$ python3 -q
>>> import numpy as np
>>> np.set_printoptions(precision=3, suppress=True, linewidth=120, legacy="1.25")
>>> M = np.load("case12.npy")
>>> print(M)
[[ 0 -4  2  5 -7]
 [ 4  0  8 -8 -4]
 [-2 -8  0 -2  4]
 [-5  8  2  0  0]
 [ 7  4 -4  0  0]]
>>> print(np.linalg.cond(M) > 100)
True
>>> print(round(float(np.linalg.norm(M, 2) / np.linalg.norm(M)), 3))
0.559
>>> print([round(float(x), 3) for x in np.linalg.svd(M, compute_uv=False)[:3]])
[12.697, 12.697, 9.839]
>>> print(np.argsort(-np.linalg.norm(M, axis=0).round(6), kind="stable")[:3])
[1 0 3]
>>> x = np.array([3, 2, 0, 3, 3])
>>> print(np.round(np.linalg.eigvals(M).real, 3) + 0)
[0. 0. 0. 0. 0.]
>>> print(np.round(np.linalg.svd(M, compute_uv=False), 3) + 0)
[12.697 12.697  9.839  9.839  0.   ]
>>> print(round(np.linalg.det(M), 3))
0.0
>>> print(x @ M @ x)
0
>>> O = np.linalg.solve(np.eye(5) - M, np.eye(5) + M)
>>> print(np.round(O @ O.T, 3) + 0)
[[1. 0. 0. 0. 0.]
 [0. 1. 0. 0. 0.]
 [0. 0. 1. 0. 0.]
 [0. 0. 0. 1. 0.]
 [0. 0. 0. 0. 1.]]
>>> print(np.allclose(M, M.T))
False
>>> print(np.allclose(M @ M.T, M.T @ M))
True
>>> print(np.round(np.abs(np.linalg.eigvals(M)).max(), 3))
12.697
>>> print(np.linalg.matrix_power(M, 2))
[[ -94   -4    6   28   24]
 [  -4 -160    8    4    4]
 [   6    8  -88   54   46]
 [  28    4   54  -93   11]
 [  24    4   46   11  -81]]
>>> x = np.array([-2, -1, -1, -1, 2])
>>> h = np.maximum(M @ x, 0)
>>> print(np.tanh(M @ x))
[-1. -1.  1.  0. -1.]
>>> print(M.T @ h)
[ -44 -176    0  -44   88]
>>> print(M * (h > 1e-9)[:, None])
[[ 0  0  0  0  0]
 [ 0  0  0  0  0]
 [-2 -8  0 -2  4]
 [ 0  0  0  0  0]
 [ 0  0  0  0  0]]
>>> left, sigma, Vh = np.linalg.svd(M)
>>> print(np.argmax(sigma[:-1] / (sigma[1:] + 1e-6)) + 1)
4
>>> M2 = left[:, :4] @ np.diag(sigma[:4]) @ Vh[:4]
>>> print(np.round(np.abs(M - M2).max(), 3))
0.0
>>> print(round(np.linalg.norm(M - M2) / np.linalg.norm(M), 3))
0.0
>>> print(np.round(np.linalg.norm(M - M2, 2), 3), round(float(sigma[4]), 3))
0.0 0.0
>>> print(M2.round(3) + 0)
[[ 0. -4.  2.  5. -7.]
 [ 4.  0.  8. -8. -4.]
 [-2. -8.  0. -2.  4.]
 [-5.  8.  2.  0.  0.]
 [ 7.  4. -4.  0.  0.]]
>>> rng = np.random.default_rng(195)
>>> m1 = np.array([[-3, 0], [2, -1], [-1, 2], [-3, 0], [1, -3]]) * (rng.random((5, 2)) < 0.3)
>>> print(m1)
[[-3  0]
 [ 0  0]
 [ 0  2]
 [-3  0]
 [ 0  0]]
>>> M2 = np.array([[1, 2, 0], [1, 1, 1]])
>>> Z = np.kron(M2, m1)
>>> print(Z.shape)
(10, 6)
>>> w1 = np.array([[2, 1], [3, 2]])
>>> coef = np.array([0, 1])
>>> hid = np.maximum(m1 @ w1 + coef, 0)
>>> print(hid)
[[0 0]
 [0 1]
 [6 5]
 [0 0]
 [0 1]]
>>> print((hid > 0).astype(int))
[[0 0]
 [0 1]
 [1 1]
 [0 0]
 [0 1]]
>>> print(np.linalg.matrix_rank(hid))
2
>>> print((hid > 0).mean(axis=0))
[0.2 0.6]
>>> Z = np.array([[1, 3, -2], [1, 1, 1]])
>>> print(hid @ Z)
[[ 0  0  0]
 [ 1  1  1]
 [11 23 -7]
 [ 0  0  0]
 [ 1  1  1]]
>>> print((hid @ Z).round(6).argmax(axis=1))
[0 0 1 0 0]
>>> print(np.linalg.norm(m1, axis=0))
[4.243 2.   ]
>>> print(np.linalg.norm(m1, axis=1).argmax())
0
>>> print(round(float(np.linalg.norm(m1) ** 2 / np.linalg.norm(m1, 2) ** 2), 3))
1.222
>>> print(np.round(np.linalg.norm(m1, "nuc"), 3))
6.243
>>> print(round(float(np.linalg.norm(m1[2] - m1[3])), 3))
3.606
>>> X = np.load("layer7.npy")
>>> print(X)
[[8.106 7.918 5.    7.965]
 [7.986 8.083 4.966 8.02 ]
 [7.99  7.955 5.03  8.07 ]
 [8.102 7.984 4.874 7.959]
 [8.11  8.042 5.012 8.128]
 [7.998 8.049 4.955 7.958]
 [8.044 7.97  5.09  7.947]
 [6.017 6.016 7.003 2.965]
 [5.949 5.998 7.01  3.007]
 [5.938 6.047 6.948 2.94 ]
 [5.979 6.047 7.061 3.091]
 [6.011 6.038 7.039 3.037]
 [5.985 6.03  6.951 2.934]
 [5.975 6.025 7.022 3.041]]
>>> Xs = X - X.mean(axis=0)
>>> V = np.linalg.svd(Xs)[2][:2]
>>> M2 = Xs - Xs @ V.T @ V
>>> print((Xs @ V.T).std(axis=0))
[3.053 0.063]
>>> print(np.diag(V.T @ V))
[0.127 0.136 0.85  0.887]
>>> M2 = np.c_[X[:, :2] @ np.array([[-2, 1], [-1, -1]]), np.array([-1, 0, -1, 2, 1, 2, -1, -2, -1, -2, -1, 0, -2, 0])]
>>> print(M2)
[[-24.13    0.188  -1.   ]
 [-24.055  -0.097   0.   ]
 [-23.935   0.035  -1.   ]
 [-24.188   0.118   2.   ]
 [-24.262   0.068   1.   ]
 [-24.045  -0.051   2.   ]
 [-24.058   0.074  -1.   ]
 [-18.05    0.001  -2.   ]
 [-17.896  -0.049  -1.   ]
 [-17.923  -0.109  -2.   ]
 [-18.005  -0.068  -1.   ]
 [-18.06   -0.027   0.   ]
 [-18.     -0.045  -2.   ]
 [-17.975  -0.05    0.   ]]
>>> print(np.linalg.norm(np.linalg.qr(X)[0].T @ M2, axis=0) ** 2 / ((M2 ** 2).sum(axis=0) + 1e-12))
[1.    1.    0.429]
>>> print(np.round(np.linalg.norm(M2 - X @ np.linalg.lstsq(X, M2)[0], axis=0), 3) + 0)
[0.    0.    3.854]
>>> left, sigma, Vh = np.linalg.svd(X)
>>> print(np.argmax(sigma[:-1] / (sigma[1:] + 1e-6)) + 1)
2
>>> M2 = left[:, :2] @ np.diag(sigma[:2]) @ Vh[:2]
>>> print(np.round(np.abs(X - M2).max(), 3))
0.081
>>> u, v = X[5], X[9]
>>> print(round(u @ u, 3))
216.636
>>> p = (u @ v) / (u @ u) * u
>>> print(p)
[5.685 5.721 3.522 5.657]
>>> M2 = X / np.sqrt((X ** 2).mean(axis=1, keepdims=True))
>>> print(M2[9])
[1.047 1.066 1.225 0.518]
>>> print(np.linalg.matrix_rank(M2) == np.linalg.matrix_rank(X))
True
>>> A = np.load("w.npy")
>>> print(A)
[[ 2. -2.  2. -1.]
 [ 2. -3.  4. -2.]
 [ 2. -4.  6. -3.]
 [ 2. -4.  6. -3.]]
>>> u, v = A[2], A[3]
>>> print(u @ u)
65.0
>>> print(u @ v)
65.0
>>> p = (u @ v) / (u @ u) * u
>>> print(np.outer(u, v))
[[  4.  -8.  12.  -6.]
 [ -8.  16. -24.  12.]
 [ 12. -24.  36. -18.]
 [ -6.  12. -18.   9.]]
>>> print(np.linalg.matrix_rank(np.outer(u, v)))
1
>>> print(round(float(np.linalg.norm(u + v) ** 2 + np.linalg.norm(u - v) ** 2), 3))
260.0
>>> r = np.linalg.matrix_rank(A)
>>> print(r)
2
>>> null = np.linalg.svd(A)[2][r:].T
>>> print(np.round(A @ null, 3) + 0)
[[0. 0.]
 [0. 0.]
 [0. 0.]
 [0. 0.]]
>>> print([int(np.linalg.matrix_rank(np.delete(A, i, axis=0))) for i in range(4)])
[2, 2, 2, 2]
>>> print(null.shape)
(4, 2)
>>> print(null @ null.T)
[[ 0.172  0.345  0.138 -0.069]
 [ 0.345  0.69   0.276 -0.138]
 [ 0.138  0.276  0.31   0.345]
 [-0.069 -0.138  0.345  0.828]]
>>> print(np.round(np.linalg.norm(A, 2) / np.linalg.norm(A), 3))
0.995
>>> print(np.linalg.cond(A) > 100)
True
>>> print([round(float(x), 3) for x in np.linalg.svd(A, compute_uv=False)[:3]])
[13.197, 1.353, 0.0]
>>> print(np.argsort(-np.linalg.norm(A, axis=0).round(6), kind="stable")[:3])
[2 1 3]
>>> print(np.linalg.matrix_rank(A, rtol=0.1))
2
>>> E = np.array([[0, 0, 0, 1, 0],
...     [0, 1, 0, 0, 0],
...     [0, 0, 0, 0, 1],
...     [0, 0, 1, 0, 0],
...     [1, 0, 0, 0, 0]])
>>> print(np.round(np.poly(E), 3) + 0)
[ 1. -1.  0.  0. -1.  1.]
>>> print(np.round(np.linalg.eigvals(E).sum().real, 3))
1.0
>>> print(round(np.linalg.det(E.T), 3))
-1.0
>>> print(round(np.linalg.det(2 * E), 3), round(float(np.linalg.det(E)), 3))
-32.0 -1.0
>>> print(np.linalg.eigvals(E))
[-1.+0.j  0.+1.j  0.-1.j  1.+0.j  1.+0.j]
>>> print(np.einsum("ij,ji->", E, E))
1
>>> print(np.kron(np.eye(2, dtype=int), E))
[[0 0 0 1 0 0 0 0 0 0]
 [0 1 0 0 0 0 0 0 0 0]
 [0 0 0 0 1 0 0 0 0 0]
 [0 0 1 0 0 0 0 0 0 0]
 [1 0 0 0 0 0 0 0 0 0]
 [0 0 0 0 0 0 0 0 1 0]
 [0 0 0 0 0 0 1 0 0 0]
 [0 0 0 0 0 0 0 0 0 1]
 [0 0 0 0 0 0 0 1 0 0]
 [0 0 0 0 0 1 0 0 0 0]]
>>> print(np.einsum("ii->", E))
1
>>> x = np.array([1, 1, -2, 2, 3])
>>> rhs = E @ x
>>> coef, lr = np.zeros(5), 1 / np.linalg.norm(E, 2) ** 2
>>> for i in range(20):
...     coef -= lr * E.T @ (E @ coef - rhs)
...     if i % 5 == 0: print(i, round(np.linalg.norm(E @ coef - rhs), 3))
... 
0 0.0
5 0.0
10 0.0
15 0.0
>>> print(np.round(np.linalg.cond(E), 3))
1.0
>>> x = np.array([3, 3, 2, 1, 3])
>>> rhs = E @ x
>>> print(rhs)
[1 3 3 2 3]
>>> print(np.linalg.solve(E, E[:, 3]))
[0. 0. 0. 1. 0.]
>>> print(np.linalg.solve(E, rhs))
[3. 3. 2. 1. 3.]
>>> arr = np.load("m.npy")
>>> print(arr)
[[-5  0]
 [ 0  7]]
>>> print(np.sort(np.linalg.eigvals(arr).real))
[-5.  7.]
>>> print(arr @ arr)
[[25  0]
 [ 0 49]]
>>> print((arr != 0).astype(int))
[[1 0]
 [0 1]]
>>> print(np.flatnonzero(np.linalg.matrix_power((arr != 0) + (arr.T != 0) + np.eye(2), 2)[0]))
[0]
>>> print(np.linalg.pinv(arr))
[[-0.2    0.   ]
 [ 0.     0.143]]
>>> print(np.linalg.norm(arr, axis=0))
[5. 7.]
>>> print(np.linalg.svd(arr, compute_uv=False))
[7. 5.]
>>> print(arr[:, 1] @ arr[:, 0])
0
>>> print(arr @ arr.T)
[[25  0]
 [ 0 49]]
>>> print(np.linalg.matrix_rank(arr))
2
>>> print(np.linalg.svd(arr, compute_uv=False))
[7. 5.]
>>> print(np.diff(arr, axis=0))
[[5 7]]
>>> print(round(float(np.linalg.norm(arr)), 3))
8.602
>>> print(arr.mean(axis=0))
[-2.5  3.5]
>>> print(arr.sum(axis=0))
[-5  7]
>>> print(np.abs(arr).max())
7
